% ipython --no-banner

In [1]: import numpy as np

In [2]: np.set_printoptions(suppress=True, linewidth=160)

In [3]: def rnd(a):
   ...:     return np.round(a, 2) + 0
   ...: 

In [4]: X = np.load("w.npy")

In [5]: X
Out[5]: 
array([[2, 0, 2, 0],
       [0, 2, 0, 2],
       [2, 0, 2, 0],
       [0, 2, 0, 2]])

In [6]: # column 2 repeats column 0

In [7]: other = np.array([[-4, 1, -5], [-1, 0, -4], [2, 4, -3], [5, 2, 0]])

In [8]: np.einsum("ij->j", X)
Out[8]: array([4, 4, 4, 4])

In [9]: np.einsum("ij,ij->i", X, X)
Out[9]: array([8, 8, 8, 8])

In [10]: other = X / np.linalg.norm(X, axis=1, keepdims=True)

In [11]: cov = other @ other.T

In [12]: rnd(cov)
Out[12]: 
array([[1., 0., 1., 0.],
       [0., 1., 0., 1.],
       [1., 0., 1., 0.],
       [0., 1., 0., 1.]])

In [13]: (cov - 2 * np.eye(4)).round(6).argmax(axis=1)
Out[13]: array([2, 3, 0, 1])

In [14]: evals, evecs = np.linalg.eigh(X)

In [15]: print(rnd(np.linalg.eigvalsh(X @ X)))
[ 0.  0. 16. 16.]

In [16]: print(evals)
[0. 0. 4. 4.]

In [17]: print(evals.sum(), np.trace(X))
8.0 8

In [18]: rnd(evecs @ np.diag(evals) @ evecs.T)
Out[18]: 
array([[2., 0., 2., 0.],
       [0., 2., 0., 2.],
       [2., 0., 2., 0.],
       [0., 2., 0., 2.]])

In [19]: rnd(evecs.T @ evecs)
Out[19]: 
array([[1., 0., 0., 0.],
       [0., 1., 0., 0.],
       [0., 0., 1., 0.],
       [0., 0., 0., 1.]])

In [20]: rnd(np.abs(np.linalg.eigvals(X)).max())
Out[20]: np.float64(4.0)

In [21]: rnd(np.linalg.eigvals(X))
Out[21]: array([4., 0., 4., 0.])

In [22]: rnd(np.linalg.det(X.T))
Out[22]: np.float64(0.0)

In [23]: np.kron(np.eye(2, dtype=int), X)
Out[23]: 
array([[2, 0, 2, 0, 0, 0, 0, 0],
       [0, 2, 0, 2, 0, 0, 0, 0],
       [2, 0, 2, 0, 0, 0, 0, 0],
       [0, 2, 0, 2, 0, 0, 0, 0],
       [0, 0, 0, 0, 2, 0, 2, 0],
       [0, 0, 0, 0, 0, 2, 0, 2],
       [0, 0, 0, 0, 2, 0, 2, 0],
       [0, 0, 0, 0, 0, 2, 0, 2]])

In [24]: rnd(np.poly(X))
Out[24]: array([ 1., -8., 16.,  0.,  0.])

In [25]: print(rnd(np.linalg.det(X[::-1])))
0.0

In [26]: np.einsum("ij,ji->", X, X)
Out[26]: np.int64(32)

In [27]: rnd(np.linalg.eigvals(X).sum().real)
Out[27]: np.float64(8.0)

In [28]: data = np.load("a.npy")

In [29]: data
Out[29]: 
array([[-2, -1,  0],
       [ 1,  2,  3],
       [ 4,  5,  6],
       [ 7,  8,  9],
       [10, 11, 12]])

In [30]: # rank 2

In [31]: other = np.array([[1, -4, 2], [3, 1, 3], [-6, 8, 2]])

In [32]: print(np.einsum("ik,kj->ji", data, other))
[[ -5 -11 -17 -23 -29]
 [  7  22  37  52  67]
 [ -7  14  35  56  77]]

In [33]: print(np.vstack([data, other.T]).shape)
(8, 3)

In [34]: other.T @ data.T
Out[34]: 
array([[ -5, -11, -17, -23, -29],
       [  7,  22,  37,  52,  67],
       [ -7,  14,  35,  56,  77]])

In [35]: np.einsum("ij->j", data)
Out[35]: array([20, 25, 30])

In [36]: rank = np.linalg.matrix_rank(data)

In [37]: rank
Out[37]: np.int64(2)

In [38]: ns = np.linalg.svd(data)[2][rank:].T

In [39]: [int(np.linalg.matrix_rank(data[:i])) for i in range(1, len(data) + 1)]
Out[39]: [1, 2, 2, 2, 2]

In [40]: rnd(ns @ ns.T)
Out[40]: 
array([[ 0.17, -0.33,  0.17],
       [-0.33,  0.67, -0.33],
       [ 0.17, -0.33,  0.17]])

In [41]: [int(np.linalg.matrix_rank(np.delete(data, i, axis=0))) for i in range(5)]
Out[41]: [2, 2, 2, 2, 2]

In [42]: np.linalg.matrix_rank(data.T @ data), np.linalg.matrix_rank(data @ data.T)
Out[42]: (np.int64(2), np.int64(2))

In [43]: left, s, Vt = np.linalg.svd(data)

In [44]: evecs = Vt[:(s > 1e-8).sum()]

In [45]: rng = np.random.default_rng(70377)

In [46]: vec = data[2] + -3 * data[3] + rng.integers(2) * np.eye(3)[1]

In [47]: print(vec)
[-17. -19. -21.]

In [48]: np.allclose(evecs.T @ evecs @ vec, vec)
Out[48]: True

In [49]: rnd(evecs.T @ evecs)
Out[49]: 
array([[ 0.83,  0.33, -0.17],
       [ 0.33,  0.33,  0.33],
       [-0.17,  0.33,  0.83]])

In [50]: rnd(np.diag(evecs.T @ evecs))
Out[50]: array([0.83, 0.33, 0.83])

In [51]: other = np.array([[-2, -1], [-3, 0]])

In [52]: W2 = np.array([[9, 9, 4], [4, 1, 7], [0, 2, 2]])

In [53]: A = np.kron(other, W2)

In [54]: print(A)
[[-18 -18  -8  -9  -9  -4]
 [ -8  -2 -14  -4  -1  -7]
 [  0  -4  -4   0  -2  -2]
 [-27 -27 -12   0   0   0]
 [-12  -3 -21   0   0   0]
 [  0  -6  -6   0   0   0]]

In [55]: u, r1 = A[0], A[5]

In [56]: print(u @ r1)
156

In [57]: u @ u
Out[57]: np.int64(890)

In [58]: pr = (u @ r1) / (u @ u) * u

In [59]: rnd(pr)
Out[59]: array([-3.16, -3.16, -1.4 , -1.58, -1.58, -0.7 ])

In [60]: rnd((r1 - pr) @ u)
Out[60]: np.float64(0.0)

In [61]: np.linalg.matrix_rank(np.outer(u, r1))
Out[61]: np.int64(1)

In [62]: rnd(np.linalg.norm(u + r1) ** 2 + np.linalg.norm(u - r1) ** 2)
Out[62]: np.float64(1924.0)

In [63]: rnd(np.sort(np.abs(np.linalg.eigvals(A))))
Out[63]: array([ 3.06,  3.8 ,  9.18, 11.39, 12.74, 38.21])

In [64]: rnd(np.abs(np.linalg.eigvals(A)).max())
Out[64]: np.float64(38.21)

In [65]: np.linalg.matrix_power(A, 2)
Out[65]: 
array([[819, 686, 749, 234, 196, 214],
       [280, 357, 259,  80, 102,  74],
       [ 56,  42, 126,  16,  12,  36],
       [702, 588, 642, 351, 294, 321],
       [240, 306, 222, 120, 153, 111],
       [ 48,  36, 108,  24,  18,  54]])

In [66]: A @ A
Out[66]: 
array([[819, 686, 749, 234, 196, 214],
       [280, 357, 259,  80, 102,  74],
       [ 56,  42, 126,  16,  12,  36],
       [702, 588, 642, 351, 294, 321],
       [240, 306, 222, 120, 153, 111],
       [ 48,  36, 108,  24,  18,  54]])

In [67]: rnd(np.linalg.det(A))
Out[67]: np.float64(-591408.0)

In [68]: feats = np.load("sample14.npy")

In [69]: feats
Out[69]: 
array([[0, 0, 0, 1],
       [0, 0, 1, 0],
       [1, 0, 0, 0],
       [0, 1, 0, 0]])

In [70]: # rows sum to 1

In [71]: feats @ feats.T
Out[71]: 
array([[1, 0, 0, 0],
       [0, 1, 0, 0],
       [0, 0, 1, 0],
       [0, 0, 0, 1]])

In [72]: print(rnd(np.linalg.pinv(feats)))
[[0. 0. 1. 0.]
 [0. 0. 0. 1.]
 [0. 1. 0. 0.]
 [1. 0. 0. 0.]]

In [73]: rnd(np.linalg.svd(feats, compute_uv=False))
Out[73]: array([1., 1., 1., 1.])

In [74]: feats.T @ feats
Out[74]: 
array([[1, 0, 0, 0],
       [0, 1, 0, 0],
       [0, 0, 1, 0],
       [0, 0, 0, 1]])

In [75]: rnd(np.linalg.norm(feats, axis=0))
Out[75]: array([1., 1., 1., 1.])

In [76]: feats[:, 2] @ feats[:, 0]
Out[76]: np.int64(0)

In [77]: Q = feats.astype(float).copy()

In [78]: for j in range(4):
    ...:     Q[:, j] -= Q[:, :j] @ (Q[:, :j].T @ Q[:, j])
    ...:     Q[:, j] /= np.linalg.norm(Q[:, j])
    ...: 

In [79]: Q
Out[79]: 
array([[0., 0., 0., 1.],
       [0., 0., 1., 0.],
       [1., 0., 0., 0.],
       [0., 1., 0., 0.]])

In [80]: Q.T @ Q
Out[80]: 
array([[1., 0., 0., 0.],
       [0., 1., 0., 0.],
       [0., 0., 1., 0.],
       [0., 0., 0., 1.]])

In [81]: u = np.array([4, 2, 1, 3])

In [82]: other = feats + np.outer(u, np.eye(4)[1])

In [83]: print(rnd(np.linalg.det(other) / np.linalg.det(feats)), rnd(1 + np.linalg.solve(feats, u)[1]))
4.0 4.0

In [84]: other
Out[84]: 
array([[0., 4., 0., 1.],
       [0., 2., 1., 0.],
       [1., 1., 0., 0.],
       [0., 4., 0., 0.]])

In [85]: J = np.array([[1, -1, 1], [1, 0, 0]])

In [86]: blk = np.stack([J, -3 * J, J[::-1]])

In [87]: np.einsum("bij,cij->bc", blk, blk)
Out[87]: 
array([[  4, -12,   2],
       [-12,  36,  -6],
       [  2,  -6,   4]])

In [88]: np.linalg.matrix_rank(blk.reshape(3, -1))
Out[88]: np.int64(2)

In [89]: vec = np.array([0, -3, 4])

In [90]: h = np.maximum(J @ vec, 0)

In [91]: J.T @ h
Out[91]: array([ 7, -7,  7])

In [92]: np.maximum(J @ (3 * vec), 0)
Out[92]: array([21,  0])

In [93]: u = np.array([-3, -4])

In [94]: np.array([np.convolve(row, u, "same") for row in J])
Out[94]: 
array([[-3, -1,  1],
       [-3, -4,  0]])

In [95]: np.polyval(u, J[1])
Out[95]: array([-7, -4, -4])

In [96]: np.cross(J[1, :3], J[0, :3])
Out[96]: array([ 0, -1, -1])

In [97]: np.convolve(J[1], u)
Out[97]: array([-3, -4,  0,  0])

In [98]: W0 = np.load("layer4.npy")

In [99]: print(W0)
[[6. 1. 1.]
 [1. 6. 1.]
 [1. 1. 6.]]

In [100]: other = W0 / np.sqrt((W0 ** 2).mean(axis=1, keepdims=True))

In [101]: np.linalg.matrix_rank(W0 - W0.mean(axis=1, keepdims=True))
Out[101]: np.int64(2)

In [102]: evals, evecs = np.linalg.eig(W0)

In [103]: rnd(evals)
Out[103]: array([5., 8., 5.])

In [104]: rnd(np.prod(evals))
Out[104]: np.float64(200.0)

In [105]: rnd(np.sort(np.linalg.eigvals(np.linalg.inv(W0))))
Out[105]: array([0.12, 0.2 , 0.2 ])

In [106]: other = np.array([[2, -3, -3, -1], [-5, 4, 5, -1]])

In [107]: mat = other.T @ other

In [108]: mat
Out[108]: 
array([[ 29, -26, -31,   3],
       [-26,  25,  29,  -1],
       [-31,  29,  34,  -2],
       [  3,  -1,  -2,   2]])

In [109]: W1 = np.array([[2, 4, -1, 2], [-2, -5, -3, -3], [-3, 1, 2, -4], [4, -5, 1, 5]])

In [110]: coef = np.array([0, 0, -1, 3])

In [111]: hid = np.maximum(mat @ W1 + coef, 0)

In [112]: np.linalg.matrix_rank(hid)
Out[112]: np.int64(3)

In [113]: (hid > 0).mean(axis=0)
Out[113]: array([0.5, 0.5, 0.5, 0.5])

In [114]: (hid > 0).astype(int)
Out[114]: 
array([[1, 1, 0, 1],
       [0, 0, 1, 0],
       [0, 0, 1, 0],
       [1, 1, 0, 1]])

In [115]: W2 = np.array([[0, 3], [4, 9], [4, 3], [0, 5]])

In [116]: W1 @ W2
Out[116]: 
array([[ 12,  49],
       [-32, -75],
       [ 12, -14],
       [-16,  -5]])

In [117]: E = np.array([[-3, -2, -1, 0], [1, 2, 3, 4], [5, 6, 7, 8], [9, 10, 11, 12]])

In [118]: # null space of dimension 2

In [119]: rank = np.linalg.matrix_rank(E)

In [120]: rank
Out[120]: np.int64(2)

In [121]: ns = np.linalg.svd(E)[2][rank:].T

In [122]: np.allclose(E @ ns, 0)
Out[122]: True

In [123]: [int(np.linalg.matrix_rank(np.delete(E, i, axis=0))) for i in range(4)]
Out[123]: [2, 2, 2, 2]

In [124]: np.linalg.matrix_rank(E.T @ E), np.linalg.matrix_rank(E @ E.T)
Out[124]: (np.int64(2), np.int64(2))

In [125]: ns.shape
Out[125]: (4, 2)

In [126]: [int(np.linalg.matrix_rank(E[:i])) for i in range(1, len(E) + 1)]
Out[126]: [1, 2, 2, 2]

In [127]: [int(np.linalg.matrix_rank(E[:, :j + 1])) for j in range(4)]
Out[127]: [1, 2, 2, 2]

In [128]: rnd(E @ ns)
Out[128]: 
array([[0., 0.],
       [0., 0.],
       [0., 0.],
       [0., 0.]])

In [129]: left, s, Vt = np.linalg.svd(E)

In [130]: evecs = Vt[:(s > 1e-8).sum()]

In [131]: vec = E[2] + -1 * E[3] + rng.integers(2) * np.eye(4)[3]

In [132]: print(vec)
[-4. -4. -4. -4.]

In [133]: rnd(np.diag(evecs.T @ evecs))
Out[133]: array([0.7, 0.3, 0.3, 0.7])

In [134]: np.allclose(evecs.T @ evecs @ vec, vec)
Out[134]: True

In [135]: rnd(np.linalg.norm(vec - evecs.T @ evecs @ vec))
Out[135]: np.float64(0.0)

In [136]: np.linalg.matrix_rank(np.vstack([E, vec]))
Out[136]: np.int64(2)

In [137]: labels = rng.permutation(4)

In [138]: labels
Out[138]: array([1, 3, 0, 2])

In [139]: other = E[labels][:, labels]

In [140]: rnd(np.sort(np.abs(np.linalg.eigvals(other))))
Out[140]: array([ 0.  ,  0.  ,  3.69, 21.69])
